In [1]: import numpy as np

In [2]: import numpy.linalg as la

In [3]: np.set_printoptions(precision=3, suppress=True, linewidth=100)

In [4]: m1 = np.load("mat.npy")

In [5]: print(m1.round(3) + 0)
[[-25.645  -6.455 -20.869 -15.232]
 [-20.581  -5.447 -17.616 -11.256]
 [-19.141  -5.148 -16.665 -10.15 ]
 [-11.552  -3.448 -11.374  -4.576]
 [-10.242  -3.127 -10.397  -3.677]
 [ -9.806  -3.018 -10.065  -3.384]
 [ -9.168  -2.856  -9.574  -2.961]
 [ -6.939  -2.263  -7.79   -1.552]
 [ -5.793  -1.941  -6.822  -0.883]
 [ -5.207  -1.77   -6.309  -0.56 ]
 [ -3.983  -1.397  -5.185   0.058]
 [ -3.326  -1.186  -4.546   0.347]
 [ -2.537  -0.921  -3.73    0.638]
 [  0.001   0.      0.003  -0.003]
 [  0.319  -0.406   0.834  -1.28 ]
 [  0.586  -0.794   0.949  -1.537]
 [  0.904  -1.138   0.985  -1.544]
 [  1.202  -1.407   0.996  -1.449]
 [  1.928  -1.951   1.     -1.048]
 [  2.538  -2.34    1.001  -0.618]
 [  2.633  -2.396   1.001  -0.547]
 [  4.409  -3.332   1.025   0.912]
 [  4.851  -3.538   1.036   1.3  ]
 [  5.408  -3.788   1.053   1.797]
 [  5.448  -3.805   1.055   1.833]
 [ 10.488  -5.722   1.331   6.583]]

In [6]: t = np.radians(90)

In [7]: r_ = np.eye(4)

In [8]: r_[1, 1] = r_[0, 0] = np.cos(t)

In [9]: r_[1, 0], r_[0, 1] = -np.sin(t), np.sin(t)

In [10]: print(r_.round(3) + 0)
[[ 0.  1.  0.  0.]
 [-1.  0.  0.  0.]
 [ 0.  0.  1.  0.]
 [ 0.  0.  0.  1.]]

In [11]: other = m1 @ r_.T

In [12]: print(np.abs(other - m1).max(axis=0))
[19.19 32.1   0.    0.  ]

In [13]: print(np.round(la.svd(m1, compute_uv=False), 3) + 0, np.round(la.svd(other, compute_uv=False), 3) + 0)
[66.635 15.171  9.23   0.   ] [66.635 15.171  9.23   0.   ]

In [14]: G = np.cov(m1, rowvar=False)

In [15]: print(G)
[[76.237  5.997 57.291 35.916]
 [ 5.997  2.84   6.134  3.345]
 [57.291  6.134 45.339 25.594]
 [35.916  3.345 25.594 19.664]]

In [16]: print(G.shape)
(4, 4)

In [17]: print(np.argwhere(np.triu(np.abs(np.corrcoef(m1.T)) > 0.8, 1)))
[[0 2]
 [0 3]
 [2 3]]

In [18]: print(np.argsort(-m1.std(axis=0).round(6), kind="stable"))
[0 2 3 1]

In [19]: print(np.polyfit(m1[:, 1], m1[:, 3], 1))
[1.178 1.276]

In [20]: print(np.round(la.eigvalsh(G)[::-1], 3) + 0)
[137.341   4.077   2.661   0.   ]

In [21]: rank = la.matrix_rank(m1)

In [22]: print(rank)
3

In [23]: ns = la.svd(m1)[2][rank:].T

In [24]: print([int(la.matrix_rank(m1[:i])) for i in range(1, len(m1) + 1)])
[1, 2, 3, 3, 3, 3, 3, 3, 3, 3, 3, 3, 3, 3, 3, 3, 3, 3, 3, 3, 3, 3, 3, 3, 3, 3]

In [25]: print(ns[:, 0] / ns[np.abs(ns[:, 0]).round(6).argmax(), 0])
[ 1.     0.833 -1.    -0.667]

In [26]: d = la.norm(m1[:, None] - m1[None], axis=-1)

In [27]: print(d[:5, :5])
[[ 0.     7.283  9.355 20.282 22.17 ]
 [ 7.283  0.     2.072 13.004 14.894]
 [ 9.355  2.072  0.    10.934 12.824]
 [20.282 13.004 10.934  0.     1.892]
 [22.17  14.894 12.824  1.892  0.   ]]

In [28]: print(np.flatnonzero(d[1] < d.mean() / 2))
[1 2]

In [29]: print(np.unravel_index(d.round(6).argmax(), d.shape))
(np.int64(0), np.int64(25))

In [30]: print(d.mean(axis=1).argmax())
0

In [31]: print(la.matrix_rank(d ** 2))
5

In [32]: Xs = m1 - m1.mean(axis=0)

In [33]: Uu, sv, VT = la.svd(Xs, full_matrices=False)

In [34]: print(VT[0] * np.sign(VT[0, np.abs(VT[0]).argmax()]))
[0.743 0.068 0.565 0.352]

In [35]: print(np.round(sv ** 2 / (sv ** 2).sum(), 3) + 0)
[0.953 0.028 0.018 0.   ]

In [36]: print(la.matrix_rank(Xs))
3

In [37]: print(np.abs(VT[0]).argmax())
0

In [38]: print(round((sv ** 2).sum() ** 2 / (sv ** 4).sum(), 3))
1.099

In [39]: print(np.searchsorted(np.cumsum(sv ** 2) / (sv ** 2).sum(), 0.9) + 1)
1

In [40]: X = np.load("block2.npy")

In [41]: print(X)
[[ 0 -3  1  1  1  0]
 [ 0  0  1  2 -1  0]
 [ 0  0  0 -3  1  1]
 [ 0  0  0  0 -3  2]
 [ 0  0  0  0  0  0]
 [ 0  0  0  0  0  0]]

In [42]: print(round(np.trace(la.pinv(X) @ X), 3))
4.0

In [43]: print(np.round(X @ la.pinv(X) @ X, 3) + 0)
[[ 0. -3.  1.  1.  1.  0.]
 [ 0.  0.  1.  2. -1.  0.]
 [ 0.  0.  0. -3.  1.  1.]
 [ 0.  0.  0.  0. -3.  2.]
 [ 0.  0.  0.  0.  0.  0.]
 [ 0.  0.  0.  0.  0.  0.]]

In [44]: print(np.unique(X.round(6), axis=0).shape)
(5, 6)

In [45]: E = np.loadtxt("out10.csv", delimiter=",")

In [46]: print(E)
[[ 6. -3.  6.  1.]
 [ 9. -7. -1. -4.]
 [ 7.  7. -6.  6.]
 [ 8. -1.  4. -6.]
 [ 4.  0.  9. -6.]
 [ 2. -2.  5.  6.]
 [-3.  3. -9.  6.]]

In [47]: other = np.array([[3, 3], [0, 2], [1, 0], [0, 1]])

In [48]: print(other.T @ E.T)
[[ 24.  26.  15.  28.  21.  11. -18.]
 [ 13.   9.  41.  16.   6.   8.   3.]]

In [49]: print(np.einsum("ik,kj->ji", E, other))
[[ 24.  26.  15.  28.  21.  11. -18.]
 [ 13.   9.  41.  16.   6.   8.   3.]]

In [50]: feats = np.load("m.npy")

In [51]: print(feats)
[[ 2.404  0.843  1.973  2.366 -0.048  3.003]
 [ 1.803 -4.155 -0.88  -0.316  1.582 -1.052]
 [-2.19   4.107  0.605 -0.027 -1.604  0.629]
 [-1.431  4.125  1.106  0.612 -1.536  1.406]
 [-1.344  4.109  1.155  0.677 -1.522  1.483]
 [-2.388 -0.871 -1.977 -2.365  0.059 -3.006]
 [-1.682  4.153  0.957  0.416 -1.57   1.172]
 [ 2.897 -3.671  0.067  0.804  1.527  0.384]
 [ 1.437 -4.126 -1.103 -0.608  1.536 -1.401]
 [ 2.596 -3.934 -0.257  0.439  1.586 -0.101]
 [ 3.327 -2.516  0.915  1.666  1.178  1.614]
 [ 3.08  -0.687  1.657  2.26   0.536  2.628]
 [-3.311  1.739 -1.288 -1.992 -0.914 -2.134]
 [ 0.63   3.033  1.903  1.848 -0.963  2.728]
 [-0.963 -2.725 -1.968 -1.99   0.826 -2.851]
 [ 1.61  -4.148 -1.001 -0.473  1.561 -1.241]
 [-2.238 -1.122 -2.003 -2.35   0.158 -3.028]
 [ 3.169 -3.211  0.471  1.232  1.398  0.976]
 [ 0.077 -3.564 -1.707 -1.493  1.212 -2.383]
 [-3.335  2.402 -0.976 -1.722 -1.141 -1.7  ]
 [ 3.243 -2.993  0.626  1.388  1.331  1.2  ]]

In [52]: # looks like rank 2

In [53]: idx = feats[:, 2] > np.median(feats[:, 2])

In [54]: r0 = feats[idx].mean(axis=0) - feats[~idx].mean(axis=0)

In [55]: print(idx.astype(int))
[1 0 1 1 1 0 1 0 0 0 1 1 0 1 0 0 0 1 0 0 1]

In [56]: print(np.argsort(-np.abs(r0).round(6), kind="stable"))
[5 1 3 2 0 4]

In [57]: print(((feats - feats.mean(axis=0)) @ r0 > 0).astype(int))
[1 0 1 1 1 0 1 0 0 0 1 1 0 1 0 0 0 1 0 0 1]

In [58]: Xs = feats - feats.mean(axis=0)

In [59]: Uu, sv, VT = la.svd(Xs, full_matrices=False)

In [60]: print(round((sv ** 2).sum() ** 2 / (sv ** 4).sum(), 3))
1.935

In [61]: print(np.abs(VT[0]).argmax())
1

In [62]: print((np.sign(Uu[:, 0]) == np.sign(Uu[0, 0])).astype(int))
[1 0 1 1 1 1 1 0 0 0 0 0 1 1 0 0 1 0 0 1 0]

In [63]: print(sv.round(3) + 0)
[17.412 14.469  0.     0.     0.     0.   ]
